In [1]: import numpy as np

In [2]: np.set_printoptions(precision=2, suppress=True, linewidth=140)

In [3]: def tidy(a):
   ...:     return np.round(a, 2) + 0
   ...: 

In [4]: m1 = np.array([[0, 15], [0, 15], [0, -10]])

In [5]: print(tidy(np.linalg.norm(m1)))
23.45

In [6]: m1.shape
Out[6]: (3, 2)

In [7]: np.abs(m1).max()
Out[7]: np.int64(15)

In [8]: np.diff(m1, axis=0)
Out[8]: 
array([[  0,   0],
       [  0, -25]])

In [9]: np.count_nonzero(m1)
Out[9]: np.int64(3)

In [10]: m1.sum(axis=1)
Out[10]: array([ 15,  15, -10])

In [11]: U, s, Vh = np.linalg.svd(m1)

In [12]: evecs = Vh[:(s > 1e-8).sum()]

In [13]: rng = np.random.default_rng(41)

In [14]: x = m1[1] + -1 * m1[2] + rng.integers(2) * np.eye(2)[1]

In [15]: x
Out[15]: array([ 0., 26.])

In [16]: print(np.diag(evecs.T @ evecs))
[0. 1.]

In [17]: np.linalg.matrix_rank(np.vstack([m1, x]))
Out[17]: np.int64(1)

In [18]: m1.reshape(-1, 2)
Out[18]: 
array([[  0,  15],
       [  0,  15],
       [  0, -10]])

In [19]: m1.reshape(2, -1)
Out[19]: 
array([[  0,  15,   0],
       [ 15,   0, -10]])

In [20]: t3 = m1.reshape(3, 2, -1)

In [21]: np.swapaxes(t3, 1, 2)[2]
Out[21]: array([[  0, -10]])

In [22]: np.einsum("ihd,ihd->ih", t3, t3)
Out[22]: 
array([[  0, 225],
       [  0, 225],
       [  0, 100]])

In [23]: t3.shape
Out[23]: (3, 2, 1)

In [24]: np.einsum("ihd,jhd->hij", t3, t3).shape
Out[24]: (2, 3, 3)

In [25]: K = np.load("run8.npy")

In [26]: K
Out[26]: 
array([[ 0,  1,  0],
       [ 0, -2, -2],
       [ 0, -2,  0]])

In [27]: other = K + rng.integers(-2, 3, (3, 2)) @ rng.integers(-2, 3, (2, 3))

In [28]: other
Out[28]: 
array([[ 0, -3,  8],
       [ 0, -4,  2],
       [-2,  1, -6]])

In [29]: np.abs(other - K).sum(axis=1)
Out[29]: array([12,  6, 11])

In [30]: tidy(np.linalg.svd(other - K, compute_uv=False))
Out[30]: array([12.09,  1.65,  0.  ])

In [31]: other - K
Out[31]: 
array([[ 0, -4,  8],
       [ 0, -2,  4],
       [-2,  3, -6]])

In [32]: z = rng.permutation(3)

In [33]: z
Out[33]: array([2, 0, 1])

In [34]: other = K[z][:, z]

In [35]: tidy(np.linalg.det(other)), tidy(np.linalg.det(K[z]))
Out[35]: (np.float64(0.0), np.float64(0.0))

In [36]: print(np.diag(other))
[ 0  0 -2]

In [37]: other = K / np.sqrt((K ** 2).mean(axis=1, keepdims=True))

In [38]: np.linalg.matrix_rank(K - K.mean(axis=1, keepdims=True))
Out[38]: np.int64(2)

In [39]: tidy(other[0])
Out[39]: array([0.  , 1.73, 0.  ])

In [40]: np.allclose(K, K.T)
Out[40]: False

In [41]: (K - K.T) / 2
Out[41]: 
array([[ 0. ,  0.5,  0. ],
       [-0.5,  0. ,  0. ],
       [ 0. ,  0. ,  0. ]])

In [42]: print(tidy(np.sort(np.abs(np.linalg.eigvals(K)))))
[0.   1.24 3.24]

In [43]: def softmax(z):
    ...:     e = np.exp(z - z.max(axis=-1, keepdims=True))
    ...:     return e / e.sum(axis=-1, keepdims=True)
    ...: 

In [44]: tidy(softmax(10 * K[1]))
Out[44]: array([1., 0., 0.])

In [45]: tidy(softmax(K).sum(axis=1))
Out[45]: array([1., 1., 1.])

In [46]: scores = K @ K.T / np.sqrt(3)

In [47]: tidy(softmax(scores + np.triu(np.full(scores.shape, -np.inf), 1)))
Out[47]: 
array([[1.  , 0.  , 0.  ],
       [0.  , 1.  , 0.  ],
       [0.02, 0.49, 0.49]])

In [48]: J = np.load("arr.npy")

In [49]: J
Out[49]: 
array([[1, 0, 0],
       [0, 1, 0],
       [0, 0, 1]])

In [50]: # symmetric

In [51]: np.linalg.matrix_rank(J - J[0, 0] * np.eye(3))
Out[51]: np.int64(0)

In [52]: tidy(np.sort(np.linalg.eigvals(J)))
Out[52]: array([1., 1., 1.])

In [53]: u, v = J[0], J[1]

In [54]: print(u @ v)
0

In [55]: u @ u
Out[55]: np.int64(1)

In [56]: p = (u @ v) / (u @ u) * u

In [57]: (v - p) @ u
Out[57]: np.float64(0.0)

In [58]: p
Out[58]: array([0., 0., 0.])

In [59]: v - p
Out[59]: array([0., 1., 0.])

In [60]: np.outer(u, v)
Out[60]: 
array([[0, 1, 0],
       [0, 0, 0],
       [0, 0, 0]])

In [61]: z = rng.permutation(3)

In [62]: other = J[:, z] * rng.choice([-1, 1], 3)

In [63]: print(other)
[[-1  0  0]
 [ 0  1  0]
 [ 0  0  1]]

In [64]: U, _, Vh = np.linalg.svd(J.T @ other)

In [65]: tidy(np.linalg.lstsq(J, other)[0])
Out[65]: 
array([[-1.,  0.,  0.],
       [ 0.,  1.,  0.],
       [ 0.,  0.,  1.]])

In [66]: ev, evecs = np.linalg.eig(other)

In [67]: ev
Out[67]: array([-1.,  1.,  1.])

In [68]: np.prod(ev)
Out[68]: np.float64(-1.0)

In [69]: tidy(np.sort(np.linalg.eigvals(other.T)))
Out[69]: array([-1.,  1.,  1.])

In [70]: np.abs(J).max()
Out[70]: np.int64(1)

In [71]: tidy(J.mean(axis=0))
Out[71]: array([0.33, 0.33, 0.33])

In [72]: J - J[0]
Out[72]: 
array([[ 0,  0,  0],
       [-1,  1,  0],
       [-1,  0,  1]])

In [73]: J.shape
Out[73]: (3, 3)

In [74]: tidy(np.linalg.norm(J))
Out[74]: np.float64(1.73)

In [75]: np.linalg.matrix_rank(J)
Out[75]: np.int64(3)

In [76]: data = np.minimum.outer(np.arange(1, 5), np.arange(1, 5)) * -1

In [77]: data
Out[77]: 
array([[-1, -1, -1, -1],
       [-1, -2, -2, -2],
       [-1, -2, -3, -3],
       [-1, -2, -3, -4]])

In [78]: # symmetric, so the eigenvalues are real

In [79]: [round(float(np.linalg.det(data[:i, :i])), 2) + 0 for i in range(1, 5)]
Out[79]: [-1.0, 1.0, -1.0, 1.0]

In [80]: tidy(np.linalg.eigvalsh(data).min())
Out[80]: np.float64(-8.29)

In [81]: hat = np.triu(np.array([[-1, -1, 1, 0], [2, -2, -2, -2], [2, -2, 2, 1], [2, 1, 2, 0]]), 1) + np.eye(4)

In [82]: other = hat @ data @ np.linalg.inv(hat)

In [83]: print(np.linalg.matrix_rank(other))
4

In [84]: other
Out[84]: 
array([[ -1.,  -2.,  -5.,  -1.],
       [  3.,   9.,  25.,   5.],
       [ -2.,  -6., -16.,  -3.],
       [ -1.,  -3.,  -8.,  -2.]])

In [85]: print(tidy(np.linalg.matrix_power(other, 4)))
[[   406.   1169.   2960.    547.]
 [ -2196.  -6324. -16015.  -2960.]
 [  1329.   3827.   9691.   1791.]
 [   707.   2036.   5156.    953.]]

In [86]: (other + other.T) / 2
Out[86]: 
array([[ -1. ,   0.5,  -3.5,  -1. ],
       [  0.5,   9. ,   9.5,   1. ],
       [ -3.5,   9.5, -16. ,  -5.5],
       [ -1. ,   1. ,  -5.5,  -2. ]])

In [87]: tidy(np.linalg.det(other))
Out[87]: np.float64(1.0)

In [88]: np.allclose(other, other.T)
Out[88]: False

In [89]: tidy(np.abs(np.linalg.eigvals(other)).max())
Out[89]: np.float64(8.29)

In [90]: print((other - other.T) / 2)
[[  0.   -2.5  -1.5   0. ]
 [  2.5   0.   15.5   4. ]
 [  1.5 -15.5   0.    2.5]
 [  0.   -4.   -2.5   0. ]]

In [91]: X = np.loadtxt("mat.csv", delimiter=",")

In [92]: tidy(X)
Out[92]: 
array([[ 0.5 ,  0.  , -0.87,  0.  ],
       [ 0.  ,  1.  ,  0.  ,  0.  ],
       [ 0.87,  0.  ,  0.5 ,  0.  ],
       [ 0.  ,  0.  ,  0.  ,  1.  ]])

In [93]: # 3 blocks once reordered

In [94]: tidy(np.linalg.det(X[::-1]))
Out[94]: np.float64(1.0)

In [95]: th = np.radians(30)

In [96]: r_ = np.eye(4)

In [97]: r_[3, 3] = r_[0, 0] = np.cos(th)

In [98]: r_[3, 0], r_[0, 3] = -np.sin(th), np.sin(th)

In [99]: tidy(r_)
Out[99]: 
array([[ 0.87,  0.  ,  0.  ,  0.5 ],
       [ 0.  ,  1.  ,  0.  ,  0.  ],
       [ 0.  ,  0.  ,  1.  ,  0.  ],
       [-0.5 ,  0.  ,  0.  ,  0.87]])

In [100]: other = X @ r_.T

In [101]: print(np.allclose(X @ X.T, other @ other.T))
True

In [102]: np.allclose(np.linalg.norm(X, axis=1), np.linalg.norm(other, axis=1))
Out[102]: True

In [103]: u = np.array([3, -2, 1, -2])

In [104]: v = np.array([-2, 0, -1, 2])

In [105]: M = np.outer(u, v)

In [106]: M
Out[106]: 
array([[-6,  0, -3,  6],
       [ 4,  0,  2, -4],
       [-2,  0, -1,  2],
       [ 4,  0,  2, -4]])

In [107]: tidy(np.linalg.det(M))
Out[107]: np.float64(0.0)

In [108]: np.allclose(M @ M.T, M.T @ M)
Out[108]: False

In [109]: tidy(np.sort(np.abs(np.linalg.eigvals(M))))
Out[109]: array([ 0.,  0.,  0., 11.])

In [110]: np.allclose(M, M.T)
Out[110]: False

In [111]: (M - M.T) / 2
Out[111]: 
array([[ 0. , -2. , -0.5,  1. ],
       [ 2. ,  0. ,  1. , -2. ],
       [ 0.5, -1. ,  0. ,  0. ],
       [-1. ,  2. ,  0. ,  0. ]])

In [112]: other = np.array([[0, 2, 1], [0, 0, 2], [2, 2, 1], [0, 2, 1]])

In [113]: np.einsum("ij,ij->i", M, M)
Out[113]: array([81, 36,  9, 36])

In [114]: np.linalg.matrix_rank(np.vstack([M, other.T]))
Out[114]: np.int64(4)

In [115]: np.einsum("ij->j", M)
Out[115]: array([0, 0, 0, 0])

In [116]: M @ other
Out[116]: 
array([[-6, -6, -3],
       [ 4,  4,  2],
       [-2, -2, -1],
       [ 4,  4,  2]])

In [117]: np.einsum("ik,kj->ij", M, other)
Out[117]: 
array([[-6, -6, -3],
       [ 4,  4,  2],
       [-2, -2, -1],
       [ 4,  4,  2]])

In [118]: np.linalg.matrix_rank(M @ other)
Out[118]: np.int64(1)

In [119]: U, s, Vh = np.linalg.svd(M)

In [120]: tidy(s)
Out[120]: array([12.73,  0.  ,  0.  ,  0.  ])

In [121]: np.argmax(s[:-1] / (s[1:] + 1e-6)) + 1
Out[121]: np.int64(1)

In [122]: other = U[:, :1] @ np.diag(s[:1]) @ Vh[:1]

In [123]: np.linalg.matrix_rank(M, rtol=0.05)
Out[123]: np.int64(1)

In [124]: print(tidy(other))
[[-6.  0. -3.  6.]
 [ 4.  0.  2. -4.]
 [-2.  0. -1.  2.]
 [ 4.  0.  2. -4.]]

In [125]: tidy(np.linalg.norm(M - other) / np.linalg.norm(M))
Out[125]: np.float64(0.0)

In [126]: u = np.array([-2, 2, 3])

In [127]: np.polyval(u, M[2])
Out[127]: array([-9,  3, -1, -1])

In [128]: np.cross(M[2, :3], M[3, :3])
Out[128]: array([0, 0, 0])

In [129]: np.correlate(M[2], M[3], "full")
Out[129]: array([  8,  -4,   4, -18,   4,  -4,   8])

In [130]: print(np.array([np.convolve(row, u, "same") for row in M]))
[[-12 -12 -18   3]
 [  8   8  12  -2]
 [ -4  -4  -6   1]
 [  8   8  12  -2]]

In [131]: arr = np.load("sample15.npy")

In [132]: print(arr)
[[ 0.26  1.    0.75]
 [-0.39 -0.99 -0.87]
 [-0.37 -1.   -0.88]
 [ 0.18 -1.    0.31]
 [-0.24  0.34 -0.6 ]
 [-0.13 -1.   -0.55]
 [ 0.21  0.24  0.55]
 [-0.26 -1.   -0.83]
 [ 0.33  0.94  0.79]
 [-0.26 -1.   -0.75]
 [-0.25  0.46 -0.62]
 [-0.02 -0.79 -0.12]
 [ 0.21 -0.41  0.52]
 [ 0.27 -0.66  0.64]
 [ 0.14  1.    0.56]
 [ 0.62  0.86  0.97]
 [ 0.59  1.    0.98]
 [ 0.02 -0.93 -0.04]
 [ 0.19  0.99  0.6 ]
 [-0.33 -0.98 -0.81]
 [-0.19  0.13 -0.49]
 [-0.48 -0.35 -0.91]
 [ 0.6   0.84  0.97]
 [ 0.22 -0.99  0.45]]

In [133]: O, r_ = np.linalg.qr(arr)

In [134]: tidy(O.T @ O)
Out[134]: 
array([[1., 0., 0.],
       [0., 1., 0.],
       [0., 0., 1.]])

In [135]: tidy(abs(r_[0, 0])), tidy(np.linalg.norm(arr[:, 0]))
Out[135]: (np.float64(1.58), np.float64(1.58))

In [136]: np.allclose(r_.T @ r_, arr.T @ arr)
Out[136]: True

In [137]: tidy(np.abs(np.diag(r_)))
Out[137]: array([1.58, 3.42, 0.79])

In [138]: O.shape, r_.shape
Out[138]: ((24, 3), (3, 3))

In [139]: hat = arr @ np.linalg.solve(arr.T @ arr, arr.T)

In [140]: np.allclose(hat @ hat, hat)
Out[140]: True

In [141]: tidy(hat @ arr[:, 1])
Out[141]: 
array([ 1.  , -0.99, -1.  , -1.  ,  0.34, -1.  ,  0.24, -1.  ,  0.94, -1.  ,  0.46, -0.79, -0.41, -0.66,  1.  ,  0.86,  1.  , -0.93,  0.99,
       -0.98,  0.13, -0.35,  0.84, -0.99])

In [142]: print(tidy(np.trace(hat)))
3.0

In [143]: O, evecs = np.linalg.qr(arr[:, :2])[0], np.linalg.qr(arr[:, 2:])[0]

In [144]: s = np.linalg.svd(O.T @ evecs, compute_uv=False)

In [145]: print((s > 0.9).sum())
1

In [146]: tidy(np.degrees(np.arccos(s.clip(0, 1))))
Out[146]: array([13.38])

In [147]: tidy(np.linalg.norm(m1, axis=0))
Out[147]: array([ 0.  , 23.45])

In [148]: other = np.c_[arr[:, :2] @ np.array([[-4, 0], [-4, -4]]), np.array([4, 7, 1, 8, 3, 2, 1, 8, 9, 2, 5, 6, 8, 2, 5, 7, 9, 7, 6, 1, 5, 8, 4, 8])]

In [149]: tidy(other)
Out[149]: 
array([[-5.04, -4.  ,  4.  ],
       [ 5.52,  3.96,  7.  ],
       [ 5.48,  4.  ,  1.  ],
       [ 3.28,  4.  ,  8.  ],
       [-0.4 , -1.36,  3.  ],
       [ 4.52,  4.  ,  2.  ],
       [-1.8 , -0.96,  1.  ],
       [ 5.04,  4.  ,  8.  ],
       [-5.08, -3.76,  9.  ],
       [ 5.04,  4.  ,  2.  ],
       [-0.84, -1.84,  5.  ],
       [ 3.24,  3.16,  6.  ],
       [ 0.8 ,  1.64,  8.  ],
       [ 1.56,  2.64,  2.  ],
       [-4.56, -4.  ,  5.  ],
       [-5.92, -3.44,  7.  ],
       [-6.36, -4.  ,  9.  ],
       [ 3.64,  3.72,  7.  ],
       [-4.72, -3.96,  6.  ],
       [ 5.24,  3.92,  1.  ],
       [ 0.24, -0.52,  5.  ],
       [ 3.32,  1.4 ,  8.  ],
       [-5.76, -3.36,  4.  ],
       [ 3.08,  3.96,  8.  ]])

In [150]: tidy(np.linalg.norm(other - arr @ np.linalg.lstsq(arr, other)[0], axis=0))
Out[150]: array([ 0.  ,  0.  , 26.64])

In [151]: print(np.linalg.matrix_rank(other))
3

In [152]: mat = np.loadtxt("w.csv", delimiter=",")

In [153]: tidy(mat)
Out[153]: 
array([[ 0.32,  0.11,  0.32, -0.32],
       [ 0.11,  0.04,  0.11, -0.11],
       [ 0.32,  0.11,  0.32, -0.32],
       [-0.32, -0.11, -0.32,  0.32]])

In [154]: # projection: eigenvalues are 0 or 1

In [155]: tidy(np.abs(np.linalg.eigvals(mat)).max())
Out[155]: np.float64(1.0)

In [156]: tidy(np.sort(np.abs(np.linalg.eigvals(mat))))
Out[156]: array([0., 0., 0., 1.])

In [157]: print(np.allclose(mat @ mat.T, mat.T @ mat))
True

In [158]: U, s, Vh = np.linalg.svd(mat)

In [159]: evecs = Vh[:(s > 1e-8).sum()]

In [160]: x = mat[0] + 2 * mat[3] + rng.integers(2) * np.eye(4)[3]

In [161]: tidy(x)
Out[161]: array([-0.32, -0.11, -0.32,  1.32])

In [162]: np.linalg.matrix_rank(np.vstack([mat, x]))
Out[162]: np.int64(2)

In [163]: np.allclose(evecs.T @ evecs @ x, x)
Out[163]: False

In [164]: tidy(np.linalg.norm(x - evecs.T @ evecs @ x))
Out[164]: np.float64(0.82)
